$ python -q
>>> import numpy as np
>>> import numpy.linalg as la
>>> np.set_printoptions(precision=4, suppress=True, linewidth=120, floatmode="fixed")
>>> def rd(a):
...     return np.round(a, 4) + 0
... 
>>> basis = np.array([[2, 3, 1, 3, 0],
...     [2, 2, 2, -1, 1],
...     [2, -2, -2, -2, 3],
...     [0, -2, -1, 2, -2]])
>>> rng = np.random.default_rng(1815)
>>> data = rng.normal(size=(36, 4)) @ basis + np.array([2, -1, 1, -1, 1])
>>> rd(data)
array([[  1.6541,   1.1640,   1.4626,   0.2287,   1.1984],
       [  1.5278,   1.8172,   2.3179,  -3.9684,   3.8240],
       [  2.8264,  -3.1386,   0.3509,   4.0551,  -3.4194],
       [  0.9412,  -8.2932,  -5.6642,  -0.5964,   1.8046],
       [  6.3327,  -2.3987,  -0.9271,   2.5323,   1.3382],
       [  7.6442,  -3.8881,   0.5060,  -7.2966,   6.3486],
       [ -1.8380,  -2.8825,   0.3888,  -1.6316,  -1.0918],
       [  1.0713,   1.4788,   2.2731,   8.2055,  -5.6508],
       [  5.7269,   5.1378,   4.4505,  -1.2975,   4.0136],
       [  5.0789,   5.1461,   7.4439,  -2.5384,   1.2344],
       [  0.5874, -15.9740,  -5.4626,  -9.8274,   1.9107],
       [  0.3119,  -3.9602,   0.1579,   4.4037,  -5.2522],
       [  6.6470,  10.8398,   8.5856,   4.4192,   0.1731],
       [ 10.4003,   3.9027,  -0.0120,   6.3221,   4.4996],
       [  1.5006,  -8.6842,  -1.5110, -10.6189,   4.4271],
       [  0.0649,  -0.3490,   2.2370,  -2.3363,   0.2614],
       [  1.8715,  -2.0322,  -0.5641,  -2.7413,   3.1690],
       [  1.8598,  -3.7673,   0.3808,  -0.1305,  -1.2933],
       [  7.1298,  10.5746,   6.3160,  11.3413,  -2.3812],
       [ -7.4116,  -1.2501,  -1.0470,   7.1587,  -7.0966],
       [  0.6703,   1.8177,   2.3090,   1.5225,  -0.6240],
       [ -0.1429,  -2.6183,   0.2656,  -6.5639,   3.6826],
       [  4.3699,   2.2076,   1.1890,   1.2739,   2.8021],
       [  6.0741,   2.3608,   1.9530,  -3.2700,   6.1861],
       [  2.4373,   0.3093,   0.1779,  -0.8911,   3.1372],
       [ -1.9075,  -3.7317,   0.2031,  -5.5288,   1.2811],
       [  0.1659,   3.4764,   5.0658,   3.6887,  -4.2329],
       [ -0.1111,   2.2559,   2.8681,   1.3683,  -1.1314],
       [  4.1269,  -0.3267,   0.4851,  -6.7236,   7.3400],
       [  5.2778,  -7.7450,  -5.1589,   2.0401,   1.6433],
       [ -1.2842,  -4.0629,  -1.0799,   0.0240,  -1.3759],
       [ -1.1341,   1.4336,   2.8767,  -0.3955,  -0.9654],
       [  2.8973,  -3.9099,  -1.8324,   0.5018,   1.1077],
       [  0.3713,  -5.0292,  -1.9034,  -8.6270,   5.9242],
       [  3.2699,   5.0101,   2.6105,   8.4665,  -2.3307],
       [  8.0463,  -0.0616,  -0.4995,  -3.8923,   8.3174]])
>>> cen = data - data.mean(axis=0)
>>> evecs = la.svd(cen)[2][:4]
>>> Y = cen - cen @ evecs.T @ evecs
>>> rd(np.cov(cen @ evecs.T, rowvar=False))
array([[52.1928,  0.0000,  0.0000,  0.0000],
       [ 0.0000, 25.7122,  0.0000,  0.0000],
       [ 0.0000,  0.0000, 10.5925,  0.0000],
       [ 0.0000,  0.0000,  0.0000,  2.2105]])
>>> mat = np.load("layer14.npy")
>>> print(mat)
[[1 2 3 2 0]
 [0 3 0 3 3]
 [0 0 1 2 2]
 [0 0 0 3 3]
 [0 0 0 0 2]]
>>> rd(la.det(mat))
np.float64(18.0)
>>> rd(np.abs(la.eigvals(mat)).max())
np.float64(3.0)
>>> la.determinant(mat)
Traceback (most recent call last):
  File "<python-input-16>", line 1, in <module>
    la.determinant(mat)
    ^^^^^^^^^^^^^^
AttributeError: module 'numpy.linalg' has no attribute 'determinant'
>>> print(rd(np.sort(np.abs(la.eigvals(mat)))))
[1.0000 1.0000 2.0000 3.0000 3.0000]
>>> proj = np.triu(np.array([[5, 9, 5, 1, 7],
...     [1, 0, 7, 4, 5],
...     [4, 4, 4, 7, 3],
...     [4, 2, 8, 4, 4],
...     [2, 0, 2, 1, 2]]), 1) + np.eye(5)
>>> Y = proj @ mat @ la.inv(proj)
>>> Y
array([[    1.0000,    20.0000,  -137.0000,   920.0000, -3322.0000],
       [    0.0000,     3.0000,   -14.0000,   115.0000,  -394.0000],
       [    0.0000,     0.0000,     1.0000,    16.0000,   -38.0000],
       [    0.0000,     0.0000,     0.0000,     3.0000,    -1.0000],
       [    0.0000,     0.0000,     0.0000,     0.0000,     2.0000]])
>>> rd(la.eigvals(Y))
array([1.0000, 3.0000, 1.0000, 3.0000, 2.0000])
>>> np.kron(np.eye(2, dtype=int), Y)
array([[    1.0000,    20.0000,  -137.0000,   920.0000, -3322.0000,     0.0000,     0.0000,    -0.0000,     0.0000,
           -0.0000],
       [    0.0000,     3.0000,   -14.0000,   115.0000,  -394.0000,     0.0000,     0.0000,    -0.0000,     0.0000,
           -0.0000],
       [    0.0000,     0.0000,     1.0000,    16.0000,   -38.0000,     0.0000,     0.0000,     0.0000,     0.0000,
           -0.0000],
       [    0.0000,     0.0000,     0.0000,     3.0000,    -1.0000,     0.0000,     0.0000,     0.0000,     0.0000,
           -0.0000],
       [    0.0000,     0.0000,     0.0000,     0.0000,     2.0000,     0.0000,     0.0000,     0.0000,     0.0000,
            0.0000],
       [    0.0000,     0.0000,    -0.0000,     0.0000,    -0.0000,     1.0000,    20.0000,  -137.0000,   920.0000,
        -3322.0000],
       [    0.0000,     0.0000,    -0.0000,     0.0000,    -0.0000,     0.0000,     3.0000,   -14.0000,   115.0000,
         -394.0000],
       [    0.0000,     0.0000,     0.0000,     0.0000,    -0.0000,     0.0000,     0.0000,     1.0000,    16.0000,
          -38.0000],
       [    0.0000,     0.0000,     0.0000,     0.0000,    -0.0000,     0.0000,     0.0000,     0.0000,     3.0000,
           -1.0000],
       [    0.0000,     0.0000,     0.0000,     0.0000,     0.0000,     0.0000,     0.0000,     0.0000,     0.0000,
            2.0000]])
>>> np.poly(Y)
array([  1.0000, -10.0000,  38.0000, -68.0000,  57.0000, -18.0000])
